$ python3 -q
>>> import numpy as np
>>> import numpy.linalg as la
>>> np.set_printoptions(suppress=True, linewidth=200)
>>> W0 = -2 * np.eye(6) + np.ones((6, 6))
>>> print(W0)
[[-1.  1.  1.  1.  1.  1.]
 [ 1. -1.  1.  1.  1.  1.]
 [ 1.  1. -1.  1.  1.  1.]
 [ 1.  1.  1. -1.  1.  1.]
 [ 1.  1.  1.  1. -1.  1.]
 [ 1.  1.  1.  1.  1. -1.]]
>>> print(W0.reshape(2, -1))
[[-1.  1.  1.  1.  1.  1.  1. -1.  1.  1.  1.  1.  1.  1. -1.  1.  1.  1.]
 [ 1.  1.  1. -1.  1.  1.  1.  1.  1.  1. -1.  1.  1.  1.  1.  1.  1. -1.]]
>>> print(W0.ravel(order="F"))
[-1.  1.  1.  1.  1.  1.  1. -1.  1.  1.  1.  1.  1.  1. -1.  1.  1.  1.  1.  1.  1. -1.  1.  1.  1.  1.  1.  1. -1.  1.  1.  1.  1.  1.  1. -1.]
>>> t3 = W0.reshape(6, 2, -1)
>>> print(t3[:, 0])
[[-1.  1.  1.]
 [ 1. -1.  1.]
 [ 1.  1. -1.]
 [ 1.  1.  1.]
 [ 1.  1.  1.]
 [ 1.  1.  1.]]
>>> print(t3.sum(axis=1))
[[0. 2. 2.]
 [2. 0. 2.]
 [2. 2. 0.]
 [0. 2. 2.]
 [2. 0. 2.]
 [2. 2. 0.]]
>>> print(np.swapaxes(t3, 1, 2)[0])
[[-1.  1.]
 [ 1.  1.]
 [ 1.  1.]]
>>> print((W0 + W0.T) / 2)
[[-1.  1.  1.  1.  1.  1.]
 [ 1. -1.  1.  1.  1.  1.]
 [ 1.  1. -1.  1.  1.  1.]
 [ 1.  1.  1. -1.  1.  1.]
 [ 1.  1.  1.  1. -1.  1.]
 [ 1.  1.  1.  1.  1. -1.]]
>>> print(round(float(la.det(W0)), 2))
-128.0
>>> print(round(np.abs(la.eigvals(W0)).max(), 2))
4.0
>>> print(np.allclose(W0 @ W0.T, W0.T @ W0))
True
>>> print(np.round(la.matrix_power(W0, 4), 2))
[[56. 40. 40. 40. 40. 40.]
 [40. 56. 40. 40. 40. 40.]
 [40. 40. 56. 40. 40. 40.]
 [40. 40. 40. 56. 40. 40.]
 [40. 40. 40. 40. 56. 40.]
 [40. 40. 40. 40. 40. 56.]]
>>> print(np.round(np.sort(np.abs(la.eigvals(W0))), 2))
[2. 2. 2. 2. 2. 4.]
>>> r0 = np.array([0, 1, 1, 2, 0, 2])
>>> out = W0 + np.outer(r0, np.eye(6)[4])
>>> print(la.matrix_rank(la.inv(out) - la.inv(W0), tol=1e-8))
1
>>> print(out)
[[-1.  1.  1.  1.  1.  1.]
 [ 1. -1.  1.  1.  2.  1.]
 [ 1.  1. -1.  1.  2.  1.]
 [ 1.  1.  1. -1.  3.  1.]
 [ 1.  1.  1.  1. -1.  1.]
 [ 1.  1.  1.  1.  3. -1.]]
>>> print(la.matrix_rank(out - W0))
1
>>> print(round(la.det(out) / la.det(W0), 2), round(1 + la.solve(W0, r0)[4], 2))
1.75 1.75
>>> feats = np.load("run4.npy")
>>> print(feats)
[[ 0.6  8.  -0.5  0. ]
 [-0.7 -3.  -2.4  1. ]
 [ 1.6 -4.5 -1.9 -1.5]
 [-2.4 -3.  -0.5 -1.9]
 [ 0.6 -6.5 -0.8  0.8]]
>>> vec = np.array([0, 0, 1, -1])
>>> h = np.maximum(feats @ vec, 0)
>>> print(np.round(np.maximum(feats @ vec, 0) - np.maximum(-feats @ vec, 0), 2))
[-0.5 -3.4 -0.4  1.4 -1.6]
>>> print(np.round(feats.T @ h, 2))
[-3.36 -4.2  -0.7  -2.66]
>>> print(np.round(np.maximum(feats @ (3 * vec), 0), 2))
[0.  0.  0.  4.2 0. ]
>>> print(h)
[0.  0.  0.  1.4 0. ]
>>> print(np.round(np.tanh(feats @ vec), 2))
[-0.46 -1.   -0.38  0.89 -0.92]
>>> print(feats * (h > 1e-9)[:, None])
[[ 0.   0.  -0.   0. ]
 [-0.  -0.  -0.   0. ]
 [ 0.  -0.  -0.  -0. ]
 [-2.4 -3.  -0.5 -1.9]
 [ 0.  -0.  -0.   0. ]]
>>> C2 = feats.T @ feats
>>> print(np.round(la.svd(feats, compute_uv=False) ** 2, 2))
[147.19  10.95   7.98   5.92]
>>> print(np.round(np.diag(C2), 2))
[  9.53 144.5   10.51   7.5 ]
>>> print(C2.round(2))
[[  9.53   3.    -0.94   1.94]
 [  3.   144.5   18.45   4.25]
 [ -0.94  18.45  10.51   0.76]
 [  1.94   4.25   0.76   7.5 ]]
>>> print(np.allclose(C2, C2.T))
True
>>> A = np.load("x.npy")
>>> print(A)
[[-0.6  0.6  0.5]
 [-1.4  0.7  0.6]
 [-0.2  0.6  0.1]
 [-0.8 -0.2  1.1]
 [-0.4 -1.4  0.9]
 [ 0.1 -1.1  1.1]
 [-0.2 -0.2  0.3]
 [-1.7  0.1 -1.2]
 [ 1.  -0.6 -1.5]
 [-1.9  0.1  1.2]
 [ 0.5  0.3  1.9]
 [-0.7 -0.6 -0.6]
 [-1.8 -0.3  0.6]
 [-0.5  1.2  0. ]
 [-0.5 -0.9 -1.1]
 [ 0.3 -1.   0.3]
 [ 0.  -0.6  1. ]
 [-0.9 -1.1  0.3]
 [ 1.1 -0.2  0. ]
 [-0.8 -0.8  0.6]
 [ 0.9 -0.6  1.4]
 [-2.   2.  -8. ]
 [ 0.1 -0.3 -1.2]
 [ 0.3 -2.1  0.3]
 [ 2.2  0.2  0.4]
 [-0.3  0.1 -1. ]
 [-1.3 -1.2 -0.5]
 [ 1.3  0.5 -1.3]
 [-0.5 -0.7  0.7]]
>>> lab = A[:, 1] > np.median(A[:, 1])
>>> r0 = A[lab].mean(axis=0) - A[~lab].mean(axis=0)
>>> print(np.round((((A - A.mean(axis=0)) @ r0 > 0) == lab).mean(), 2))
0.76
>>> m1 = np.loadtxt("dump.csv", delimiter=",")
>>> print(m1)
[[1.   0.5  0.25 0.12 0.06 0.03 0.02 0.01]
 [0.5  1.   0.5  0.25 0.12 0.06 0.03 0.02]
 [0.25 0.5  1.   0.5  0.25 0.12 0.06 0.03]
 [0.12 0.25 0.5  1.   0.5  0.25 0.12 0.06]
 [0.06 0.12 0.25 0.5  1.   0.5  0.25 0.12]
 [0.03 0.06 0.12 0.25 0.5  1.   0.5  0.25]
 [0.02 0.03 0.06 0.12 0.25 0.5  1.   0.5 ]
 [0.01 0.02 0.03 0.06 0.12 0.25 0.5  1.  ]]
>>> # symmetric, so the eigenvalues are real
>>> print(np.trace(m1))
8.0
>>> print(np.allclose(m1, m1.T))
True
>>> print(np.allclose(m1 @ m1.T, m1.T @ m1))
True
>>> print(np.round(np.sort(np.abs(la.eigvals(m1))), 2))
[0.35 0.38 0.44 0.56 0.78 1.16 1.77 2.56]
>>> print((m1 + m1.T) / 2)
[[1.   0.5  0.25 0.12 0.06 0.03 0.02 0.01]
 [0.5  1.   0.5  0.25 0.12 0.06 0.03 0.02]
 [0.25 0.5  1.   0.5  0.25 0.12 0.06 0.03]
 [0.12 0.25 0.5  1.   0.5  0.25 0.12 0.06]
 [0.06 0.12 0.25 0.5  1.   0.5  0.25 0.12]
 [0.03 0.06 0.12 0.25 0.5  1.   0.5  0.25]
 [0.02 0.03 0.06 0.12 0.25 0.5  1.   0.5 ]
 [0.01 0.02 0.03 0.06 0.12 0.25 0.5  1.  ]]
